% python3 -q
>>> import numpy as np
>>> import numpy.linalg as la
>>> np.set_printoptions(precision=2, suppress=True, linewidth=120, sign=" ")
>>> X = np.load("a.npy")
>>> X
array([[-7.33,  6.19,  0.09],
       [ 2.59, -3.01, -0.24],
       [-2.17,  2.06,  0.04],
       [ 6.94, -4.9 , -0.04],
       [ 5.78, -5.11, -0.15],
       [ 3.56, -3.31, -0.66],
       [-9.73,  8.  , -0.1 ],
       [-2.32,  1.93, -0.09],
       [-3.8 ,  2.91, -0.42],
       [-6.83,  5.43,  0.6 ]])
>>> cent = X[[0, 7]].astype(float)
>>> for _ in range(4):
...     idx = la.norm(X[:, None] - cent, axis=-1).argmin(axis=1)
...     cent = np.array([X[idx == j].mean(axis=0) for j in range(2)])
... 
>>> idx
array([ 0,  1,  0,  1,  1,  1,  0,  0,  0,  0])
>>> np.abs(cent[1] - cent[0]).argmax()
np.int64(0)
>>> cent
array([[-5.36,  4.42,  0.02],
       [ 4.72, -4.08, -0.27]])
>>> np.bincount(idx)
array([ 6,  4])
>>> t = np.radians(135)
>>> R = np.eye(3)
>>> R[1, 1] = R[0, 0] = np.cos(t)
>>> R[1, 0], R[0, 1] = -np.sin(t), np.sin(t)
>>> R
array([[-0.71,  0.71,  0.  ],
       [-0.71, -0.71,  0.  ],
       [ 0.  ,  0.  ,  1.  ]])
>>> out = cent @ R.T
>>> la.svd(cent, compute_uv=False), la.svd(out, compute_uv=False)
(array([ 9.34,  0.22]), array([ 9.34,  0.22]))
>>> np.allclose(la.norm(cent, axis=1), la.norm(out, axis=1))
True
>>> np.allclose(cent @ cent.T, out @ out.T)
True
>>> out
array([[ 6.92,  0.67,  0.02],
       [-6.22, -0.45, -0.27]])
>>> Uu, sigma, Vh = la.svd(out, full_matrices=False)
>>> np.allclose(Uu * sigma @ Vh, out)
True
>>> round(float(np.sqrt((sigma ** 2).sum())), 2), np.round(la.norm(out), 2)
(9.34, np.float64(9.34))
>>> np.abs(Uu[:, 0]).round(6).argmax()
np.int64(0)
>>> np.round(Uu.T @ Uu, 2) + 0
array([[ 1.,  0.],
       [ 0.,  1.]])
>>> Uu.shape, sigma.shape, Vh.shape
((2, 2), (2,), (2, 3))
>>> (sigma > 1e-8).sum()
np.int64(2)
>>> x = np.array([1, 2, 0])
>>> target = X @ x
>>> np.round(la.pinv(X) @ X, 2) + 0
array([[ 1.,  0.,  0.],
       [ 0.,  1.,  0.],
       [ 0.,  0.,  1.]])
>>> np.round(la.lstsq(X, target)[0], 2) + 0
array([ 1.,  2.,  0.])
>>> rng = np.random.default_rng(308033)
>>> target = target + 0.02 * rng.normal(size=10)
>>> target
array([ 5.01, -3.4 ,  1.93, -2.92, -4.46, -3.04,  6.25,  1.53,  2.  ,  4.05])
>>> b, *_ = la.lstsq(X, target)
>>> np.round(X.T @ (target - X @ b), 2) + 0
array([ 0.,  0.,  0.])
>>> round(la.norm(target - X @ b), 2)
np.float64(0.06)
>>> b
array([ 0.96,  1.95,  0.04])
>>> cen = X - X.mean(axis=0)
>>> Uu, sigma, Vh = la.svd(cen, full_matrices=False)
>>> np.abs(Uu[:, 0]).argmax()
np.int64(6)
>>> (np.sign(Uu[:, 0]) == np.sign(Uu[0, 0])).astype(int)
array([ 1,  0,  1,  0,  0,  0,  1,  1,  1,  1])
>>> Vh[0] * np.sign(Vh[0, np.abs(Vh[0]).argmax()])
array([ 0.77, -0.64, -0.02])
>>> la.matrix_rank(cen)
np.int64(3)
>>> F = np.load("test7.npy")
>>> F
array([[ 3,  0,  0,  2],
       [ 2,  1,  3,  0],
       [ 0,  2,  6,  1],
       [ 1,  0,  0,  2]])
>>> la.cond(F) > 100
np.True_
>>> la.matrix_rank(F, rtol=0.1)
np.int64(3)
>>> out = np.array([[4, 1], [3, 2], [3, 1], [0, 3]])
>>> out.T @ F.T
array([[ 12,  20,  24,   4],
       [  9,   7,  13,   7]])
>>> la.matrix_rank(np.vstack([F, out.T]))
np.int64(4)
>>> F @ out
array([[ 12,   9],
       [ 20,   7],
       [ 24,  13],
       [  4,   7]])
>>> np.einsum("ij->j", F)
array([ 6,  3,  9,  5])
>>> np.einsum("ik,kj->ij", F, out)
array([[ 12,   9],
       [ 20,   7],
       [ 24,  13],
       [  4,   7]])
>>> np.einsum("ij,ij->i", F, F)
array([ 13,  14,  41,   5])
>>> la.matrix_rank(F @ out)
np.int64(2)
>>> Uu, sigma, Vh = la.svd(F)
>>> evecs = Vh[:(sigma > 1e-8).sum()]
>>> x = F[2] + -1 * F[1] + rng.integers(2) * np.eye(4)[3]
>>> x
array([-2.,  1.,  3.,  2.])
>>> np.diag(evecs.T @ evecs)
array([ 1. ,  0.1,  0.9,  1. ])
>>> round(float(la.norm(x - evecs.T @ evecs @ x)), 2)
0.0
>>> np.round(evecs.T @ evecs, 2) + 0
array([[ 1. ,  0. ,  0. ,  0. ],
       [ 0. ,  0.1,  0.3,  0. ],
       [ 0. ,  0.3,  0.9,  0. ],
       [ 0. ,  0. ,  0. ,  1. ]])
>>> Uu, sigma, Vh = la.svd(F)
>>> sigma.round(2) + 0
array([ 7.24,  4.18,  1.75,  0.  ])
>>> out = Uu[:, :3] @ np.diag(sigma[:3]) @ Vh[:3]
>>> round(la.norm(F - out, 2), 2), round(float(sigma[3]), 2)
(np.float64(0.0), 0.0)
>>> la.matrix_rank(F, rtol=0.05)
np.int64(3)
>>> round(float(np.abs(F - out).max()), 2)
0.0
>>> out.round(2) + 0
array([[ 3.,  0.,  0.,  2.],
       [ 2.,  1.,  3.,  0.],
       [ 0.,  2.,  6.,  1.],
       [ 1.,  0.,  0.,  2.]])
>>> t3 = np.stack([F, 4 * F, F[::-1]])
>>> la.norm(t3, axis=(1, 2))
array([  8.54,  34.18,   8.54])
>>> t3.shape
(3, 4, 4)
>>> la.matrix_rank(t3)
array([ 3,  3,  3])
>>> la.matrix_rank(t3.reshape(3, -1))
np.int64(2)
>>> t3.sum(axis=0)
array([[ 16,   0,   0,  12],
       [ 10,   7,  21,   1],
       [  2,  11,  33,   5],
       [  8,   0,   0,  12]])
>>> la.det(t3)
array([ 0.,  0.,  0.])
>>> J = np.load("dump.npy")
>>> J
array([[-1.08,  0.28, -0.08],
       [-1.33, -0.11,  0.23],
       [-0.45, -0.09, -0.03],
       [-1.25, -0.03,  0.43],
       [ 0.8 ,  0.02, -0.23],
       [ 0.31, -0.34, -0.1 ],
       [-0.2 , -0.16,  0.09],
       [ 1.06, -0.41, -0.17],
       [-0.8 , -0.13,  0.09],
       [ 0.71, -0.13,  0.22],
       [-1.47,  0.16,  0.41],
       [ 0.06, -0.5 ,  0.05],
       [ 0.74, -0.51, -0.23],
       [-0.42,  0.24,  0.17],
       [-1.73, -0.01, -0.14],
       [-0.25,  0.02,  0.16],
       [-0.08, -0.54, -0.03],
       [ 0.85,  0.17,  0.51],
       [ 2.01,  0.11, -0.01],
       [-1.17,  0.47, -0.31],
       [-1.28, -0.11, -0.32]])
>>> cent = J[[12, 8]].astype(float)
>>> for _ in range(4):
...     idx = la.norm(J[:, None] - cent, axis=-1).argmin(axis=1)
...     cent = np.array([J[idx == j].mean(axis=0) for j in range(2)])
... 
>>> idx
array([ 1,  1,  1,  1,  0,  0,  1,  0,  1,  0,  1,  0,  0,  1,  1,  1,  0,  0,  0,  1,  1])
>>> cent.round(2) + 0
array([[ 0.72, -0.24,  0.  ],
       [-0.95,  0.04,  0.06]])
>>> np.abs(cent[1] - cent[0]).argmax()
np.int64(0)
>>> x = np.array([-2, 3, -3])
>>> target = J @ x
>>> np.round(la.pinv(J) @ J, 2) + 0
array([[ 1.,  0.,  0.],
       [ 0.,  1.,  0.],
       [ 0.,  0.,  1.]])
>>> try:
...     la.solve(J, target)
... except la.LinAlgError as e:
...     print(repr(e))
... 
LinAlgError('Last 2 dimensions of the array must be square')
>>> target = target + 0.1 * rng.normal(size=21)
>>> target
array([ 3.3 ,  1.67,  0.83,  1.14, -0.8 , -1.24, -0.31, -2.84,  0.95, -2.53,  2.22, -1.74, -2.33,  1.1 ,  3.69,  0.08,
       -1.17, -2.65, -3.8 ,  4.63,  3.42])
>>> b, *_ = la.lstsq(J, target)
>>> b
array([-2.03,  2.86, -3.  ])
>>> idx = rng.permutation(3)
>>> out = J[:, idx] * rng.choice([-1, 1], 3)
>>> out
array([[-0.08,  0.28, -1.08],
       [ 0.23, -0.11, -1.33],
       [-0.03, -0.09, -0.45],
       [ 0.43, -0.03, -1.25],
       [-0.23,  0.02,  0.8 ],
       [-0.1 , -0.34,  0.31],
       [ 0.09, -0.16, -0.2 ],
       [-0.17, -0.41,  1.06],
       [ 0.09, -0.13, -0.8 ],
       [ 0.22, -0.13,  0.71],
       [ 0.41,  0.16, -1.47],
       [ 0.05, -0.5 ,  0.06],
       [-0.23, -0.51,  0.74],
       [ 0.17,  0.24, -0.42],
       [-0.14, -0.01, -1.73],
       [ 0.16,  0.02, -0.25],
       [-0.03, -0.54, -0.08],
       [ 0.51,  0.17,  0.85],
       [-0.01,  0.11,  2.01],
       [-0.31,  0.47, -1.17],
       [-0.32, -0.11, -1.28]])
>>> Uu, _, Vh = la.svd(J.T @ out)
>>> np.round(Uu @ Vh, 2) + 0
array([[ 0.,  0.,  1.],
       [ 0.,  1.,  0.],
       [ 1.,  0.,  0.]])
>>> np.round(la.lstsq(J, out)[0], 2) + 0
array([[ 0.,  0.,  1.],
       [ 0.,  1.,  0.],
       [ 1.,  0.,  0.]])
>>> dist = la.norm(J[:, None] - J[None], axis=-1)
>>> np.flatnonzero(dist[2] < dist.mean() / 2)
array([  2,   6,   8,  13,  15,  16])
>>> (dist + 1e9 * np.eye(21)).round(6).argmin(axis=1)
array([ 19,   3,   6,   1,   9,  11,  15,  12,   2,  17,   3,  16,   7,  15,  20,   6,  11,   9,   7,   0,  14])
>>> dist.mean(axis=1).argmax()
np.int64(18)
>>> la.matrix_rank(dist ** 2)
np.int64(5)
>>> arr = np.loadtxt("out1.csv", delimiter=",")
>>> arr
array([[ 0.76, -0.64,  0.14],
       [ 0.07,  0.29,  0.95],
       [ 0.65,  0.71, -0.27]])
>>> out = arr + rng.integers(-2, 3, (3, 1)) @ rng.integers(-2, 3, (1, 3))
>>> out
array([[ 2.76, -1.64, -1.86],
       [ 2.07, -0.71, -1.05],
       [ 0.65,  0.71, -0.27]])
>>> np.round(la.svd(out - arr, compute_uv=False), 2) + 0
array([ 4.24,  0.  ,  0.  ])
>>> out - arr
array([[ 2., -1., -2.],
       [ 2., -1., -2.],
       [ 0.,  0.,  0.]])
>>> la.matrix_rank(out - arr, tol=1e-8)
np.int64(1)
>>> la.norm(arr, axis=0)
array([ 1.,  1.,  1.])
>>> round(float(la.norm(arr, 1)), 2), round(la.norm(arr, np.inf), 2)
(1.64, np.float64(1.63))
>>> np.round(la.norm(arr[0], 1), 2), np.round(la.norm(arr[0], np.inf), 2)
(np.float64(1.54), np.float64(0.76))
>>> round(arr[0] @ arr[1], 2)
np.float64(0.0)
>>> idx = rng.permutation(3)
>>> idx
array([ 1,  0,  2])
>>> out = arr[idx][:, idx]
>>> np.diag(out)
array([ 0.29,  0.76, -0.27])
>>> np.allclose(out, arr)
False
>>> np.sort(np.abs(la.eigvals(out)))
array([ 1.,  1.,  1.])
>>> out = la.inv(arr)
>>> (np.abs(out) > 1e-9).astype(int)
array([[ 1,  1,  1],
       [ 1,  1,  1],
       [ 1,  1,  1]])
>>> np.round(arr @ out, 2) + 0
array([[ 1.,  0.,  0.],
       [ 0.,  1.,  0.],
       [ 0.,  0.,  1.]])
>>> la.inv(out)
array([[ 0.76, -0.64,  0.14],
       [ 0.07,  0.29,  0.95],
       [ 0.65,  0.71, -0.27]])
>>> np.round(la.slogdet(arr)[0], 2)
np.float64(-1.0)
>>> la.norm(arr, axis=0)
array([ 1.,  1.,  1.])
>>> np.round(arr @ arr.T, 2) + 0
array([[ 1.,  0.,  0.],
       [ 0.,  1.,  0.],
       [ 0.,  0.,  1.]])
>>> round(float(arr[:, 2] @ arr[:, 0]), 2)
0.0
>>> np.round(arr.T @ arr, 2) + 0
array([[ 1.,  0.,  0.],
       [ 0.,  1.,  0.],
       [ 0.,  0.,  1.]])
